>>> import numpy as np
>>> import numpy.linalg as la
>>> np.set_printoptions(precision=3, suppress=True, linewidth=200, floatmode="fixed")
>>> J = np.array([[14.0, 0.0, -4.0], [0.0, -2.0, 0.0], [-4.0, 0.0, -1.0]])
>>> print(J)
[[14.000  0.000 -4.000]
 [ 0.000 -2.000  0.000]
 [-4.000  0.000 -1.000]]
>>> print(np.trace(J))
11.0
>>> print(np.allclose(J @ J.T, J.T @ J))
True
>>> print(np.allclose(J, J.T))
True
>>> print(la.matrix_power(J, 4))
[[ 47648.000      0.000 -11908.000]
 [     0.000     16.000      0.000]
 [-11908.000      0.000   2993.000]]
>>> print((J + J.T) / 2)
[[14.000  0.000 -4.000]
 [ 0.000 -2.000  0.000]
 [-4.000  0.000 -1.000]]
>>> W0 = np.load("mat.npy")
>>> print(W0)
[[-6 -6 -6 -6 -6 -6]
 [-3 -3 -3 -3 -3 -3]
 [ 0  0  0  0  0  0]
 [-6 -6 -6 -4 -4 -4]
 [-3 -3 -3 -2 -2 -2]
 [ 0  0  0  0  0  0]]
>>> # rows 2 and 5 are equal
>>> left, s, Vt = la.svd(W0, full_matrices=False)
>>> print(s.round(3) + 0)
[21.462  2.097  0.000  0.000  0.000  0.000]
>>> print(np.abs(left[:, 0]).round(6).argmax())
0
>>> print(np.cumsum(s ** 2) / np.sum(s ** 2))
[0.991 1.000 1.000 1.000 1.000 1.000]
>>> print(np.round(Vt @ Vt.T, 3) + 0)
[[1.000 0.000 0.000 0.000 0.000 0.000]
 [0.000 1.000 0.000 0.000 0.000 0.000]
 [0.000 0.000 1.000 0.000 0.000 0.000]
 [0.000 0.000 0.000 1.000 0.000 0.000]
 [0.000 0.000 0.000 0.000 1.000 0.000]
 [0.000 0.000 0.000 0.000 0.000 1.000]]
>>> print(np.round(left.T @ left, 3) + 0)
[[1.000 0.000 0.000 0.000 0.000 0.000]
 [0.000 1.000 0.000 0.000 0.000 0.000]
 [0.000 0.000 1.000 0.000 0.000 0.000]
 [0.000 0.000 0.000 1.000 0.000 0.000]
 [0.000 0.000 0.000 0.000 1.000 0.000]
 [0.000 0.000 0.000 0.000 0.000 1.000]]
>>> print((s > 1e-8).sum())
2
>>> print(round(float(np.sqrt((s ** 2).sum())), 3), np.round(la.norm(W0), 3))
21.564 21.564
